% python3 -q
>>> import numpy as np
>>> import numpy.linalg as la
>>> np.set_printoptions(suppress=True, linewidth=100)
>>> arr = np.loadtxt("layer12.csv", delimiter=",")
>>> arr
array([[-2.,  1., -2.],
       [-3., -1., -3.],
       [-3., -2.,  3.],
       [-2.,  3., -3.]])
>>> M2 = np.c_[arr[:, :2] @ np.array([[3, 2], [4, -4]]), np.array([3, 2, -2, -3])]
>>> M2
array([[ -2.,  -8.,   3.],
       [-13.,  -2.,   2.],
       [-17.,   2.,  -2.],
       [  6., -16.,  -3.]])
>>> la.matrix_rank(np.c_[arr, M2])
np.int64(4)
>>> vec = np.array([2, -2, 3])
>>> arr @ np.eye(3)[0]
array([-2., -3., -3., -2.])
>>> np.einsum("ij,j->i", arr, vec)
array([-12., -13.,   7., -19.])
>>> la.norm(arr @ vec) <= la.norm(arr, 2) * la.norm(vec) + 1e-9
np.True_
>>> (arr * vec).sum(axis=1)
array([-12., -13.,   7., -19.])
>>> (arr @ vec).argmax()
np.int64(2)
>>> arr @ np.ones(3)
array([-3., -7., -2., -2.])
>>> np.sign((arr @ vec).round(6))
array([-1., -1.,  1., -1.])
>>> arr @ vec
array([-12., -13.,   7., -19.])
>>> vec = np.array([-4, -4, -3])
>>> rhs = arr @ vec
>>> beta, lr = np.zeros(3), 1 / la.norm(arr, 2) ** 2
>>> for i in range(40):
...     beta -= lr * arr.T @ (arr @ beta - rhs)
...     if i % 10 == 0: print(i, round(la.norm(arr @ beta - rhs), 2))
... 
0 12.32
10 2.06
20 0.59
30 0.17
>>> beta.round(2)
array([-4.01, -3.98, -2.99])
>>> round(float(la.cond(arr)), 2)
2.92
>>> hat = arr @ la.solve(arr.T @ arr, arr.T)
>>> la.matrix_rank(np.eye(4) - hat)
np.int64(1)
>>> np.round((np.eye(4) - hat) @ arr, 2) + 0
array([[0., 0., 0.],
       [0., 0., 0.],
       [0., 0., 0.],
       [0., 0., 0.]])
>>> np.trace(hat)
np.float64(3.0)
>>> arr[3] @ arr[1]
np.float64(12.0)
>>> np.round(la.norm(arr[3], 1), 2), round(float(la.norm(arr[3], np.inf)), 2)
(np.float64(8.0), 3.0)
>>> K = np.array([[0, 0, 1], [0, 0, 0], [1, 0, 0]])
>>> vals, evecs = la.eigh(K)
>>> np.round(la.eigvalsh(K @ K), 2)
array([0., 1., 1.])
>>> np.round(evecs @ np.diag(vals) @ evecs.T, 2) + 0
array([[0., 0., 1.],
       [0., 0., 0.],
       [1., 0., 0.]])
>>> np.round(la.eigvalsh(K + 4 * np.eye(3)), 2)
array([3., 4., 5.])
>>> np.round(la.svd(K, compute_uv=False), 2)
array([1., 1., 0.])
>>> vals.sum(), np.trace(K)
(np.float64(0.0), np.int64(0))
>>> np.round(np.abs(evecs[:, -1]), 2)
array([0.71, 0.  , 0.71])
>>> np.unique(vals.round(6) + 0, return_counts=True)[1]
array([1, 1, 1])
>>> la.lstsq(K[:-1].T, K[-1])[2]
np.int32(1)
>>> np.round(K @ la.pinv(K) @ K, 2)
array([[0., 0., 1.],
       [0., 0., 0.],
       [1., 0., 0.]])
>>> np.unique(K.round(6), axis=0).shape
(3, 3)
>>> feats = np.load("run4.npy")
>>> feats
array([[ 1.,  3.,  0.],
       [ 3., -2.,  3.],
       [ 0.,  3., -2.]])
>>> hat = np.triu(np.array([[1, 1, 1], [2, 4, 3], [3, 5, 2]]), 1) + np.eye(3)
>>> M2 = hat @ K @ la.inv(hat)
>>> round(la.det(M2), 2)
np.float64(-0.0)
>>> M2
array([[ 1., -1.,  3.],
       [ 3., -3.,  6.],
       [ 1., -1.,  2.]])
>>> hat @ K - K @ hat
array([[ 1.,  0.,  0.],
       [ 3.,  0.,  0.],
       [ 0., -1., -1.]])
>>> la.matrix_rank(M2)
np.int64(2)
>>> np.round(la.norm(M2) ** 2 / la.norm(M2, 2) ** 2, 2)
np.float64(1.0)
>>> np.round(la.norm(M2, axis=0), 2)
array([3.32, 3.32, 7.  ])
>>> np.round(la.norm(M2, axis=1), 2)
array([3.32, 7.35, 2.45])
>>> M2[1] @ M2[2]
np.float64(18.0)
>>> np.round(la.norm(M2, "nuc"), 2)
np.float64(8.94)
>>> round(la.norm(M2[1], 1), 2), round(float(la.norm(M2[1], np.inf)), 2)
(np.float64(12.0), 6.0)
>>> vals, evecs = la.eigh(feats)
>>> np.round(la.eigvalsh(feats @ feats), 2)
array([ 0.44, 11.6 , 32.96])
>>> np.round(evecs.T @ evecs, 2) + 0
array([[1., 0., 0.],
       [0., 1., 0.],
       [0., 0., 1.]])
>>> np.round(la.eigvalsh(feats + 3 * np.eye(3)), 2)
array([-2.74,  2.34,  6.41])
>>> np.round(np.abs(evecs[:, -1]), 2)
array([0.74, 0.59, 0.33])
>>> q = feats.astype(float).copy()
>>> for j in range(3):
...     q[:, j] -= q[:, :j] @ (q[:, :j].T @ q[:, j])
...     q[:, j] /= la.norm(q[:, j])
... 
>>> np.round(q.T @ q, 2) + 0
array([[1., 0., 0.],
       [0., 1., 0.],
       [0., 0., 1.]])
>>> q.round(2)
array([[ 0.32,  0.72,  0.62],
       [ 0.95, -0.24, -0.21],
       [ 0.  ,  0.65, -0.76]])
>>> m1 = np.load("case1.npy")
>>> m1.round(2)
array([[0.04, 0.19],
       [0.19, 0.96]])
>>> # null space of dimension 1
>>> U, s, Vt = la.svd(m1)
>>> evecs = Vt[:(s > 1e-8).sum()]
>>> rng = np.random.default_rng(841813)
>>> vec = m1[1] + -1 * m1[0] + rng.integers(2) * np.eye(2)[0]
>>> vec.round(2)
array([1.15, 0.77])
>>> np.allclose(evecs.T @ evecs @ vec, vec)
False
>>> np.round(evecs.T @ evecs, 2)
array([[0.04, 0.19],
       [0.19, 0.96]])
>>> vec = np.array([0, 4, 3])
>>> h1 = np.maximum(K @ vec, 0)
>>> np.round(np.tanh(K @ vec), 2)
array([1., 0., 0.])
>>> np.maximum(K @ vec, 0) - np.maximum(-K @ vec, 0)
array([3, 0, 0])
>>> E = np.load("x.npy")
>>> E
array([[-2., -3.,  0.,  0.],
       [-3., -3., -3.,  0.],
       [ 0., -3.,  3., -3.],
       [ 0.,  0., -3.,  2.]])
>>> f = np.array([0, -2, -2])
>>> np.correlate(arr[0], arr[2], "full")
array([-6.,  7., -2.,  1.,  6.])
>>> M = np.diag(3 * np.array([-1, -2, -1, -2])) + np.array([[-2, -3, -1, -3], [0, -2, 0, -3], [3, 2, -2, 1], [3, -2, 2, 2]])
>>> M
array([[-5, -3, -1, -3],
       [ 0, -8,  0, -3],
       [ 3,  2, -5,  1],
       [ 3, -2,  2, -4]])
>>> round(float(la.det(2 * M)), 2), round(float(la.det(M)), 2)
(16464.0, 1029.0)
>>> np.round(la.eigvals(M), 2)
array([-4.41+2.91j, -4.41-2.91j, -4.02+0.j  , -9.16+0.j  ])
>>> round(la.det(M[::-1]), 2)
np.float64(1029.0)
>>> np.einsum("ij,ji->", M, M)
np.int64(122)
>>> round(la.det(M.T), 2)
np.float64(1029.0)
>>> idx = rng.permutation(4)
>>> M2 = M[:, idx] * rng.choice([-1, 1], 4)
>>> M2
array([[-5,  1, -3, -3],
       [ 0,  0, -8, -3],
       [ 3,  5,  2,  1],
       [ 3, -2, -2, -4]])
>>> U, _, Vt = la.svd(M.T @ M2)
>>> idx
array([0, 2, 1, 3])
>>> def softmax(z):
...     e = np.exp(z - z.max(axis=-1, keepdims=True))
...     return e / e.sum(axis=-1, keepdims=True)
... 
>>> np.round(softmax(M2).sum(axis=1), 2)
array([1., 1., 1., 1.])
>>> scores = M2 @ M2.T / np.sqrt(4)
>>> np.round(softmax(scores), 2) + 0
array([[1.  , 0.  , 0.  , 0.  ],
       [0.  , 1.  , 0.  , 0.  ],
       [0.  , 0.  , 1.  , 0.  ],
       [0.  , 0.08, 0.  , 0.92]])
>>> softmax(scores).round(6).argmax(axis=1)
array([0, 1, 2, 3])
>>> np.round(softmax(scores)[0] @ M2, 2)
array([-4.98,  1.  , -3.02, -3.  ])
>>> data = np.array([[1, 0, 0, 0], [0, 0, 0, 1], [0, 1, 0, 0], [0, 0, 1, 0]])
>>> np.round(np.sort(np.abs(la.eigvals(data)))[::-1], 2)
array([1., 1., 1., 1.])
>>> data.sum(axis=1)
array([1, 1, 1, 1])
>>> la.matrix_power(data, 100)
array([[1, 0, 0, 0],
       [0, 0, 0, 1],
       [0, 1, 0, 0],
       [0, 0, 1, 0]])
>>> pr = np.eye(4)[2]
>>> for _ in range(5):
...     pr = pr @ data
...     print(pr.round(2))
... 
[0. 1. 0. 0.]
[0. 0. 0. 1.]
[0. 0. 1. 0.]
[0. 1. 0. 0.]
[0. 0. 0. 1.]
>>> M2 = np.array([[3, -2], [5, -2]])
>>> Z = np.kron(M2, data)
>>> Z
array([[ 3,  0,  0,  0, -2,  0,  0,  0],
       [ 0,  0,  0,  3,  0,  0,  0, -2],
       [ 0,  3,  0,  0,  0, -2,  0,  0],
       [ 0,  0,  3,  0,  0,  0, -2,  0],
       [ 5,  0,  0,  0, -2,  0,  0,  0],
       [ 0,  0,  0,  5,  0,  0,  0, -2],
       [ 0,  5,  0,  0,  0, -2,  0,  0],
       [ 0,  0,  5,  0,  0,  0, -2,  0]])
>>> Z.shape
(8, 8)
>>> (data != 0).astype(int)
array([[1, 0, 0, 0],
       [0, 0, 0, 1],
       [0, 1, 0, 0],
       [0, 0, 1, 0]])
>>> np.round(np.sort(la.eigvals(data).real), 2)
array([-0.5, -0.5,  1. ,  1. ])
>>> (la.matrix_power((data != 0) + (data.T != 0) + np.eye(4), 4) > 0).astype(int)
array([[1, 0, 0, 0],
       [0, 1, 1, 1],
       [0, 1, 1, 1],
       [0, 1, 1, 1]])
>>> np.flatnonzero(la.matrix_power((data != 0) + (data.T != 0) + np.eye(4), 4)[1])
array([1, 2, 3])
>>> F = np.load("arr.npy")
>>> F
array([[1, 0, 0],
       [0, 0, 2],
       [0, 2, 0]])
>>> np.all(la.eigvalsh(F) > 0)
np.False_
>>> np.round(la.eigvalsh(F).min(), 2)
np.float64(-2.0)
>>> hat = np.triu(np.array([[2, 0, 2], [0, 0, 3], [0, 2, 2]]), 1) + np.eye(3)
>>> M2 = hat @ F @ la.inv(hat)
>>> hat @ F - F @ hat
array([[ 0.,  4., -2.],
       [ 0.,  6.,  0.],
       [ 0.,  0., -6.]])
>>> round(np.abs(la.eigvals(F)).max(), 2)
np.float64(2.0)
>>> np.round(np.sort(np.abs(la.eigvals(F))), 2)
array([1., 2., 2.])
>>> np.round(softmax(F).sum(axis=1), 2)
array([1., 1., 1.])
>>> np.round(softmax(10 * F[0]), 2) + 0
array([1., 0., 0.])
>>> scores = F @ F.T / np.sqrt(3)
>>> np.round(softmax(scores), 2)
array([[0.47, 0.26, 0.26],
       [0.08, 0.83, 0.08],
       [0.08, 0.08, 0.83]])
>>> np.round(softmax(scores + np.triu(np.full(scores.shape, -np.inf), 1)), 2)
array([[1.  , 0.  , 0.  ],
       [0.09, 0.91, 0.  ],
       [0.08, 0.08, 0.83]])
>>> softmax(scores).round(6).argmax(axis=1)
array([0, 1, 2])
>>> np.round(la.pinv(F), 2)
array([[1. , 0. , 0. ],
       [0. , 0. , 0.5],
       [0. , 0.5, 0. ]])
>>> np.round(la.norm(F, axis=0), 2)
array([1., 2., 2.])
>>> F @ F.T
array([[1, 0, 0],
       [0, 4, 0],
       [0, 0, 4]])
>>> np.round(la.svd(F, compute_uv=False), 2)
array([2., 2., 1.])
>>> F[:, 0] @ F[:, 2]
np.int64(0)
